$ python -q
>>> import numpy as np
>>> np.set_printoptions(suppress=True, linewidth=100)
>>> tidy = lambda a: np.round(a, 2) + 0
>>> E = np.load("case5.npy")
>>> E
array([[0.35, 0.15, 0.35],
       [0.42, 0.18, 0.42]])
>>> W1 = np.array([[0, 2, 3, 1, -2], [2, -1, 0, 1, 1], [-2, 0, 1, -1, -3]])
>>> b = np.array([1, 1, 0, 1, 3])
>>> act = np.maximum(E @ W1 + b, 0)
>>> (act > 0).astype(int)
array([[1, 1, 1, 1, 1],
       [1, 1, 1, 1, 1]])
>>> tidy(act)
array([[0.6 , 1.55, 1.4 , 1.15, 1.4 ],
       [0.52, 1.66, 1.68, 1.18, 1.08]])
>>> (act > 0).mean(axis=0)
array([1., 1., 1., 1., 1.])
>>> W2 = np.array([[3, 3, 3], [5, 4, 4], [1, 0, 3], [2, 4, 4], [1, 5, 5]])
>>> W1 @ W2
array([[ 13,   2,  11],
       [  4,  11,  11],
       [-10, -25, -22]])
>>> tidy(act @ W2)
array([[14.65, 19.6 , 23.8 ],
       [14.98, 18.32, 23.36]])
>>> np.linalg.cond(act) > 100
np.False_
>>> [round(float(x), 2) for x in np.linalg.svd(act, compute_uv=False)[:3]]
[4.04, 0.31]
>>> tidy(np.linalg.norm(act, 2) / np.linalg.norm(act))
np.float64(1.0)
>>> Uu, sig, VT = np.linalg.svd(E)
>>> V = VT[:(sig > 1e-8).sum()]
>>> rng = np.random.default_rng(65)
>>> vec = E[0] + 5 * E[1] + rng.integers(2) * np.eye(3)[0]
>>> tidy(vec)
array([2.45, 1.05, 2.45])
>>> tidy(np.diag(V.T @ V))
array([0.46, 0.08, 0.46])
>>> M2 = E + rng.integers(-2, 3, (2, 1)) @ rng.integers(-2, 3, (1, 3))
>>> M2
array([[0.35, 2.15, 2.35],
       [0.42, 0.18, 0.42]])
>>> tidy(np.linalg.svd(M2 - E, compute_uv=False))
array([2.83, 0.  ])
>>> np.abs(M2 - E).sum(axis=1)
array([4., 0.])
>>> np.linalg.matrix_rank(M2 - E, tol=1e-8)
np.int64(1)
>>> G = M2.T @ M2
>>> tidy(np.linalg.eigvalsh(G)[::-1])
array([10.5 ,  0.16,  0.  ])
>>> (M2 @ M2.T).shape
(2, 2)
>>> K = np.loadtxt("run3.csv", delimiter=",")
>>> K
array([[0., 0., 0., 6., 4.],
       [0., 8., 2., 8., 0.],
       [0., 0., 0., 0., 0.],
       [2., 0., 0., 5., 0.]])
>>> np.linalg.cond(K) > 100
np.True_
>>> [round(float(x), 2) for x in np.linalg.svd(K, compute_uv=False)[:3]]
[13.09, 5.81, 2.8]
>>> np.linalg.matrix_rank(K, rtol=0.1)
np.int64(3)
>>> np.argsort(-np.linalg.norm(K, axis=0).round(6), kind="stable")[:3]
array([3, 1, 4])
>>> Uu, sig, VT = np.linalg.svd(K)
>>> V = VT[:(sig > 1e-8).sum()]
>>> vec = K[2] + -2 * K[3] + rng.integers(2) * np.eye(5)[2]
>>> vec
array([ -4.,   0.,   1., -10.,   0.])
>>> tidy(np.diag(V.T @ V))
array([0.4 , 0.86, 0.05, 0.9 , 0.78])
>>> np.linalg.matrix_rank(np.vstack([K, vec]))
np.int64(4)
>>> tidy(np.linalg.norm(vec - V.T @ V @ vec))
np.float64(0.97)
>>> t3 = np.stack([K, -3 * K, K[::-1]])
>>> np.einsum("bij,cij->bc", t3, t3)
array([[ 213., -639.,   60.],
       [-639., 1917., -180.],
       [  60., -180.,  213.]])
>>> np.linalg.matrix_rank(t3.reshape(3, -1))
np.int64(2)
>>> (t3 @ K.T).shape
(3, 4, 4)
>>> t3.shape
(3, 4, 5)
>>> t3.sum(axis=0)
array([[  2.,   0.,   0.,  -7.,  -8.],
       [  0., -16.,  -4., -16.,   0.],
       [  0.,   8.,   2.,   8.,   0.],
       [ -4.,   0.,   0.,  -4.,   4.]])
>>> np.abs(np.diag(np.linalg.qr(K)[1])) > 1e-9
array([ True,  True, False,  True])
>>> np.allclose(K[:-1].T @ np.linalg.lstsq(K[:-1].T, K[-1])[0], K[-1])
False
>>> np.linalg.lstsq(K[:-1].T, K[-1])[2]
np.int32(2)
>>> np.unique(K.round(6), axis=0).shape
(4, 5)
>>> tidy(K @ np.linalg.pinv(K) @ K)
array([[0., 0., 0., 6., 4.],
       [0., 8., 2., 8., 0.],
       [0., 0., 0., 0., 0.],
       [2., 0., 0., 5., 0.]])
>>> th = np.radians(180)
>>> R = np.eye(5)
>>> R[3, 3] = R[0, 0] = np.cos(th)
>>> R[3, 0], R[0, 3] = -np.sin(th), np.sin(th)
>>> tidy(R)
array([[-1.,  0.,  0.,  0.,  0.],
       [ 0.,  1.,  0.,  0.,  0.],
       [ 0.,  0.,  1.,  0.,  0.],
       [ 0.,  0.,  0., -1.,  0.],
       [ 0.,  0.,  0.,  0.,  1.]])
>>> M2 = K @ R.T
>>> np.allclose(np.linalg.norm(K, axis=1), np.linalg.norm(M2, axis=1))
True
>>> X = np.loadtxt("dump.csv", delimiter=",")
>>> X
array([[-0.49,  0.48, -0.11],
       [ 3.24, -3.19,  0.1 ],
       [ 3.17, -3.25,  0.02],
       [-3.13,  3.32,  0.15],
       [-1.12,  1.24, -0.09],
       [ 0.19, -0.19, -0.23],
       [ 2.8 , -2.65, -0.12],
       [-4.61,  4.63, -0.02],
       [-1.15,  1.03, -0.01],
       [-0.71,  0.65, -0.08],
       [ 0.75, -0.72,  0.1 ],
       [ 1.66, -1.73, -0.12],
       [-2.42,  2.11, -0.07],
       [-5.12,  5.2 , -0.14],
       [ 3.45, -3.47,  0.07],
       [-0.16,  0.19, -0.03],
       [-1.71,  1.66, -0.07],
       [-1.86,  1.78, -0.01],
       [ 0.66, -0.69,  0.08],
       [-0.94,  0.8 , -0.06],
       [-0.15,  0.38,  0.07],
       [ 2.04, -2.12, -0.13],
       [-2.35,  2.18, -0.06]])
>>> dist = np.linalg.norm(X[:, None] - X[None], axis=-1)
>>> (dist + 1e9 * np.eye(23)).round(6).argmin(axis=1)
array([ 9,  2,  1, 22,  8, 15,  2, 13,  4, 19, 18, 21, 22,  7,  1, 20, 17, 16, 10,  9, 15, 11, 12])
>>> dist.shape
(23, 23)
>>> tidy(dist[:5, :5])
array([[0.  , 5.24, 5.23, 3.89, 0.99],
       [5.24, 0.  , 0.12, 9.11, 6.22],
       [5.23, 0.12, 0.  , 9.1 , 6.21],
       [3.89, 9.11, 9.1 , 0.  , 2.9 ],
       [0.99, 6.22, 6.21, 2.9 , 0.  ]])
>>> np.linalg.matrix_rank(dist ** 2)
np.int64(5)
>>> dist.mean(axis=1).argmax()
np.int64(13)
>>> M2 = np.c_[X[:, :2] @ np.array([[-2, 4], [-5, -1]]), np.array([3, 1, -1, -2, 3, -2, -1, -2, 1, 2, 1, -2, 0, 0, 3, 1, 3, 1, -1, 3, -3, -2, 2])]
>>> tidy(M2)
array([[ -1.42,  -2.44,   3.  ],
       [  9.47,  16.15,   1.  ],
       [  9.91,  15.93,  -1.  ],
       [-10.34, -15.84,  -2.  ],
       [ -3.96,  -5.72,   3.  ],
       [  0.57,   0.95,  -2.  ],
       [  7.65,  13.85,  -1.  ],
       [-13.93, -23.07,  -2.  ],
       [ -2.85,  -5.63,   1.  ],
       [ -1.83,  -3.49,   2.  ],
       [  2.1 ,   3.72,   1.  ],
       [  5.33,   8.37,  -2.  ],
       [ -5.71, -11.79,   0.  ],
       [-15.76, -25.68,   0.  ],
       [ 10.45,  17.27,   3.  ],
       [ -0.63,  -0.83,   1.  ],
       [ -4.88,  -8.5 ,   3.  ],
       [ -5.18,  -9.22,   1.  ],
       [  2.13,   3.33,  -1.  ],
       [ -2.12,  -4.56,   3.  ],
       [ -1.6 ,  -0.98,  -3.  ],
       [  6.52,  10.28,  -2.  ],
       [ -6.2 , -11.58,   2.  ]])
>>> tidy(np.linalg.lstsq(X, M2[:, 0])[0])
array([-2., -5.,  0.])
>>> np.linalg.matrix_rank(np.c_[X, M2])
np.int64(4)
>>> tidy(np.linalg.norm(M2 - X @ np.linalg.lstsq(X, M2)[0], axis=0))
array([0., 0., 9.])
>>> np.linalg.matrix_rank(M2)
np.int64(3)
